% python3 -q
>>> import numpy as np
>>> from numpy import linalg as LA
>>> np.set_printoptions(precision=2, suppress=True, linewidth=200, floatmode="fixed")
>>> def rd(a):
...     return np.round(a, 2) + 0
... 
>>> X = np.load("test18.npy")
>>> print(X)
[[1 2 2 1 1 1 0 1 0 2 0 1]
 [2 1 2 2 1 1 1 0 1 0 2 0]
 [2 2 1 2 2 1 1 1 0 1 0 2]
 [1 2 2 1 2 2 1 1 1 0 1 0]
 [1 1 2 2 1 2 2 1 1 1 0 1]
 [1 1 1 2 2 1 2 2 1 1 1 0]
 [0 1 1 1 2 2 1 2 2 1 1 1]
 [1 0 1 1 1 2 2 1 2 2 1 1]
 [0 1 0 1 1 1 2 2 1 2 2 1]
 [2 0 1 0 1 1 1 2 2 1 2 2]
 [0 2 0 1 0 1 1 1 2 2 1 2]
 [1 0 2 0 1 0 1 1 1 2 2 1]]
>>> # equal to its transpose
>>> blk = np.stack([X, 2 * X, X[::-1]])
>>> print((blk @ X.T).shape)
(3, 12, 12)
>>> print(blk.shape)
(3, 12, 12)
>>> print(np.einsum("bij,cij->bc", blk, blk))
[[ 264  528  184]
 [ 528 1056  368]
 [ 184  368  264]]
>>> print(LA.matrix_rank(blk))
[12 12 12]
>>> print(LA.matrix_rank(blk.reshape(3, -1)))
2
>>> print(rd(LA.norm(blk, axis=(1, 2))))
[16.25 32.50 16.25]
>>> x = np.array([2, 2, 0, 1, 2, 1, 0, -1, -3, 0, -1, 2])
>>> rhs = X @ x
>>> print(rhs)
[11  6 18  8  8  5  2  1  1  1  2  0]
>>> print(rd(LA.solve(X, rhs)))
[ 2.00  2.00  0.00  1.00  2.00  1.00  0.00 -1.00 -3.00  0.00 -1.00  2.00]
>>> print(rd(LA.svd(X, compute_uv=False)))
[14.10  4.51  3.59  3.12  2.27  2.26  2.21  2.13  0.87  0.85  0.77  0.59]
>>> print(np.abs(X).max())
2
>>> print(X - X[0])
[[ 0  0  0  0  0  0  0  0  0  0  0  0]
 [ 1 -1  0  1  0  0  1 -1  1 -2  2 -1]
 [ 1  0 -1  1  1  0  1  0  0 -1  0  1]
 [ 0  0  0  0  1  1  1  0  1 -2  1 -1]
 [ 0 -1  0  1  0  1  2  0  1 -1  0  0]
 [ 0 -1 -1  1  1  0  2  1  1 -1  1 -1]
 [-1 -1 -1  0  1  1  1  1  2 -1  1  0]
 [ 0 -2 -1  0  0  1  2  0  2  0  1  0]
 [-1 -1 -2  0  0  0  2  1  1  0  2  0]
 [ 1 -2 -1 -1  0  0  1  1  2 -1  2  1]
 [-1  0 -2  0 -1  0  1  0  2  0  1  1]
 [ 0 -2  0 -1  0 -1  1  0  1  0  2  0]]
>>> print(np.diff(X, axis=0))
[[ 1 -1  0  1  0  0  1 -1  1 -2  2 -1]
 [ 0  1 -1  0  1  0  0  1 -1  1 -2  2]
 [-1  0  1 -1  0  1  0  0  1 -1  1 -2]
 [ 0 -1  0  1 -1  0  1  0  0  1 -1  1]
 [ 0  0 -1  0  1 -1  0  1  0  0  1 -1]
 [-1  0  0 -1  0  1 -1  0  1  0  0  1]
 [ 1 -1  0  0 -1  0  1 -1  0  1  0  0]
 [-1  1 -1  0  0 -1  0  1 -1  0  1  0]
 [ 2 -1  1 -1  0  0 -1  0  1 -1  0  1]
 [-2  2 -1  1 -1  0  0 -1  0  1 -1  0]
 [ 1 -2  2 -1  1 -1  0  0 -1  0  1 -1]]
>>> print(rd(LA.norm(X)))
16.25
>>> vals, evecs = LA.eigh(X)
>>> x = np.array([3, 1, 3, 1, 2, 3, 2, 1, 0, 1, 0, 3])
>>> print(np.abs(X).sum(axis=1).max(), rd(np.abs(vals).max()))
15 14.1
>>> print((np.sign(evecs[:, -1].round(6)) == np.sign(evecs[0, -1].round(6))).astype(int))
[1 1 1 1 1 1 1 1 1 1 1 1]
>>> print(x @ X @ x)
486
>>> print(rd(x @ X @ x / (x @ x)), rd(vals[0]), rd(vals[-1]))
10.12 -3.59 14.1
>>> B = X / LA.norm(X, axis=1, keepdims=True)
>>> G = B @ B.T
>>> print(rd(G[0]))
[1.00 0.62 0.85 0.75 0.79 0.69 0.69 0.64 0.60 0.57 0.67 0.67]
>>> E = np.loadtxt("mat.csv", delimiter=",")
>>> print(E)
[[ 0.00  2.00 -2.00 -1.00  2.00 -2.00  2.00  2.00 -1.00]
 [-1.00  2.00 -2.00  1.00  2.00  0.00 -1.00  2.00 -1.00]
 [ 1.00  1.00  0.00  1.00  0.00  2.00  0.00 -2.00  1.00]
 [ 2.00  0.00 -2.00  0.00  2.00  2.00  1.00  1.00 -1.00]
 [ 2.00 -1.00  2.00 -1.00 -1.00  1.00 -2.00 -1.00  0.00]
 [ 2.00  2.00  1.00  2.00  2.00 -1.00 -1.00 -2.00  1.00]
 [-1.00 -1.00  1.00  1.00 -2.00 -2.00  0.00  2.00  0.00]
 [-1.00 -2.00 -1.00  1.00 -1.00  0.00  1.00  0.00 -1.00]
 [ 0.00 -1.00  2.00  2.00  1.00  2.00  0.00 -1.00  2.00]]
>>> x = np.array([0, 3, 2, -3, 5, -3, 2, 5, -5])
>>> rhs = E @ x
>>> print(rhs)
[ 40.00  22.00 -21.00  12.00 -13.00  -2.00   2.00  -9.00 -21.00]
>>> print(rd(LA.solve(E, E[:, 4])))
[0.00 0.00 0.00 0.00 1.00 0.00 0.00 0.00 0.00]
>>> print(rd(LA.solve(E, rhs)))
[ 0.00  3.00  2.00 -3.00  5.00 -3.00  2.00  5.00 -5.00]
>>> ang = np.radians(36)
>>> Rm = np.eye(9)
>>> Rm[8, 8] = Rm[2, 2] = np.cos(ang)
>>> Rm[8, 2], Rm[2, 8] = -np.sin(ang), np.sin(ang)
>>> print(rd(Rm))
[[ 1.00  0.00  0.00  0.00  0.00  0.00  0.00  0.00  0.00]
 [ 0.00  1.00  0.00  0.00  0.00  0.00  0.00  0.00  0.00]
 [ 0.00  0.00  0.81  0.00  0.00  0.00  0.00  0.00  0.59]
 [ 0.00  0.00  0.00  1.00  0.00  0.00  0.00  0.00  0.00]
 [ 0.00  0.00  0.00  0.00  1.00  0.00  0.00  0.00  0.00]
 [ 0.00  0.00  0.00  0.00  0.00  1.00  0.00  0.00  0.00]
 [ 0.00  0.00  0.00  0.00  0.00  0.00  1.00  0.00  0.00]
 [ 0.00  0.00  0.00  0.00  0.00  0.00  0.00  1.00  0.00]
 [ 0.00  0.00 -0.59  0.00  0.00  0.00  0.00  0.00  0.81]]
>>> B = E @ Rm.T
>>> print(rd(np.abs(B - E).max(axis=0)))
[0.00 0.00 0.79 0.00 0.00 0.00 0.00 0.00 1.56]
>>> r0 = np.array([0, -3, 1, 2, -3, 0, 0, -2, -3])
>>> B = E + np.outer(r0, np.eye(9)[2])
>>> print(LA.matrix_rank(B - E))
1
>>> G = E.T @ E
>>> print(LA.matrix_rank(G))
9
>>> print(np.trace(G), (E ** 2).sum())
163.0 163.0
>>> print(G)
[[ 16.00   4.00   4.00   0.00   7.00   8.00  -4.00 -10.00   3.00]
 [  4.00  20.00  -9.00   1.00  16.00  -5.00   0.00   2.00  -1.00]
 [  4.00  -9.00  23.00   4.00 -11.00   3.00 -10.00 -14.00  12.00]
 [  0.00   1.00   4.00  14.00   4.00   3.00  -2.00  -5.00   6.00]
 [  7.00  16.00 -11.00   4.00  23.00   3.00   3.00   2.00  -1.00]
 [  8.00  -5.00   3.00   3.00   3.00  22.00  -3.00 -11.00   5.00]
 [ -4.00   0.00 -10.00  -2.00   3.00  -3.00  12.00   7.00  -4.00]
 [-10.00   2.00 -14.00  -5.00   2.00 -11.00   7.00  23.00 -11.00]
 [  3.00  -1.00  12.00   6.00  -1.00   5.00  -4.00 -11.00  10.00]]
>>> print(np.diag(G))
[16.00 20.00 23.00 14.00 23.00 22.00 12.00 23.00 10.00]
>>> print(np.allclose(G, G.T))
True
